>>> import numpy as np
>>> import numpy.linalg as la
>>> np.set_printoptions(precision=1, suppress=True, linewidth=100, sign=" ")
>>> def tidy(a):
...     return np.round(a, 1) + 0
... 
>>> F = np.loadtxt("sample2.csv", delimiter=",")
>>> print(F)
[[11.1 -1.9  1.4  7.6  9.2  8.8 -1.3  4.9]
 [10.2 -0.1  1.6  5.5 10.2  8.  -1.   5.6]
 [10.5  1.8 -0.9  5.2  9.9  9.4  0.5  3.1]
 [ 9.8 -1.9 -0.5  5.4  9.2 10.2  0.4  6.5]
 [10.  -0.1  2.2  5.3 10.9 11.8  0.8  5.4]
 [10.1 -0.2  0.6  5.1  8.4  9.6  0.5  6.9]
 [11.7 -2.4 -0.1  6.1  9.6  8.8  0.2  5.6]
 [10.7  0.9  1.1  5.2  9.4 10.6 -0.1  5.5]
 [10.7  0.7 -0.7  5.  10.7 11.  -0.6  5.4]
 [ 8.8  1.   0.4  2.6 10.9  9.5 -0.9  6.4]
 [10.6  0.1 -0.8  4.9 10.5 10.7 -1.3  4.9]
 [ 9.5 -0.7  1.9  4.9 10.8 10.3  0.1  5.1]
 [ 9.8 -0.1 -0.4  4.7 11.1 10.   0.5  4.4]
 [ 9.8 -1.1 -0.6  3.4 11.5 11.  -1.1  6.5]
 [10.   1.   1.6  6.3 10.5 11.1 -0.4  7. ]
 [10.1 -0.9  0.3  4.3 10.6  9.4  0.1  4.4]
 [10.4  1.4  0.1  4.1 11.5  8.6 -0.3  5.1]
 [ 9.   0.1 -0.8  4.5  8.7  9.5 -0.1  3.7]
 [ 8.9  1.3  0.3  6.2 10.2  8.9  0.1  6.5]
 [10.  -1.  -1.2  4.7  9.  10.   1.4  5.4]
 [ 9.6  0.2  0.   7.2 11.5  9.5  0.3  5.4]
 [10.1 -0.9 -0.2  5.4  8.9  8.9  0.4  3. ]
 [10.7 -0.5  1.   5.3 11.2  7.9 -0.6  5.5]]
>>> proj = F @ la.solve(F.T @ F, F.T)
>>> print(tidy(proj @ F[:, 7]))
[ 4.9  5.6  3.1  6.5  5.4  6.9  5.6  5.5  5.4  6.4  4.9  5.1  4.4  6.5  7.   4.4  5.1  3.7  6.5
  5.4  5.4  3.   5.5]
>>> print(np.allclose(proj @ proj, proj))
True
>>> E = np.array([[0, 0, 1, 0, 0, 1, 0, 1],
...     [0, 0, 0, 0, 1, 0, 0, 0],
...     [1, 0, 0, 0, 0, 0, 1, 0],
...     [0, 0, 0, 0, 0, 0, 0, 0],
...     [0, 1, 0, 0, 0, 0, 0, 0],
...     [1, 0, 0, 0, 0, 0, 1, 1],
...     [0, 0, 1, 0, 0, 1, 0, 1],
...     [1, 0, 0, 0, 0, 1, 1, 0]])
>>> print(tidy(np.trace(la.pinv(E) @ E)))
6.0
>>> print(tidy(E @ la.pinv(E) @ E))
[[ 0.  0.  1.  0.  0.  1.  0.  1.]
 [ 0.  0.  0.  0.  1.  0.  0.  0.]
 [ 1.  0.  0.  0.  0.  0.  1.  0.]
 [ 0.  0.  0.  0.  0.  0.  0.  0.]
 [ 0.  1.  0.  0.  0.  0.  0.  0.]
 [ 1.  0.  0.  0.  0.  0.  1.  1.]
 [ 0.  0.  1.  0.  0.  1.  0.  1.]
 [ 1.  0.  0.  0.  0.  1.  1.  0.]]
>>> print(np.abs(np.diag(la.qr(E)[1])) > 1e-9)
[ True  True  True False  True  True False  True]
>>> print(E.reshape(-1, 2))
[[ 0  0]
 [ 1  0]
 [ 0  1]
 [ 0  1]
 [ 0  0]
 [ 0  0]
 [ 1  0]
 [ 0  0]
 [ 1  0]
 [ 0  0]
 [ 0  0]
 [ 1  0]
 [ 0  0]
 [ 0  0]
 [ 0  0]
 [ 0  0]
 [ 0  1]
 [ 0  0]
 [ 0  0]
 [ 0  0]
 [ 1  0]
 [ 0  0]
 [ 0  0]
 [ 1  1]
 [ 0  0]
 [ 1  0]
 [ 0  1]
 [ 0  1]
 [ 1  0]
 [ 0  0]
 [ 0  1]
 [ 1  0]]
>>> t3 = E.reshape(8, 2, -1)
>>> print(t3.transpose(1, 0, 2))
[[[ 0  0  1  0]
  [ 0  0  0  0]
  [ 1  0  0  0]
  [ 0  0  0  0]
  [ 0  1  0  0]
  [ 1  0  0  0]
  [ 0  0  1  0]
  [ 1  0  0  0]]

 [[ 0  1  0  1]
  [ 1  0  0  0]
  [ 0  0  1  0]
  [ 0  0  0  0]
  [ 0  0  0  0]
  [ 0  0  1  1]
  [ 0  1  0  1]
  [ 0  1  1  0]]]
>>> print(t3.sum(axis=1))
[[ 0  1  1  1]
 [ 1  0  0  0]
 [ 1  0  1  0]
 [ 0  0  0  0]
 [ 0  1  0  0]
 [ 1  0  1  1]
 [ 0  1  1  1]
 [ 1  1  1  0]]
>>> print(np.einsum("ihd,ihd->ih", t3, t3))
[[ 1  2]
 [ 0  1]
 [ 1  1]
 [ 0  0]
 [ 1  0]
 [ 1  2]
 [ 1  2]
 [ 1  2]]
>>> print(np.swapaxes(t3, 1, 2)[7])
[[ 1  0]
 [ 0  1]
 [ 0  1]
 [ 0  0]]
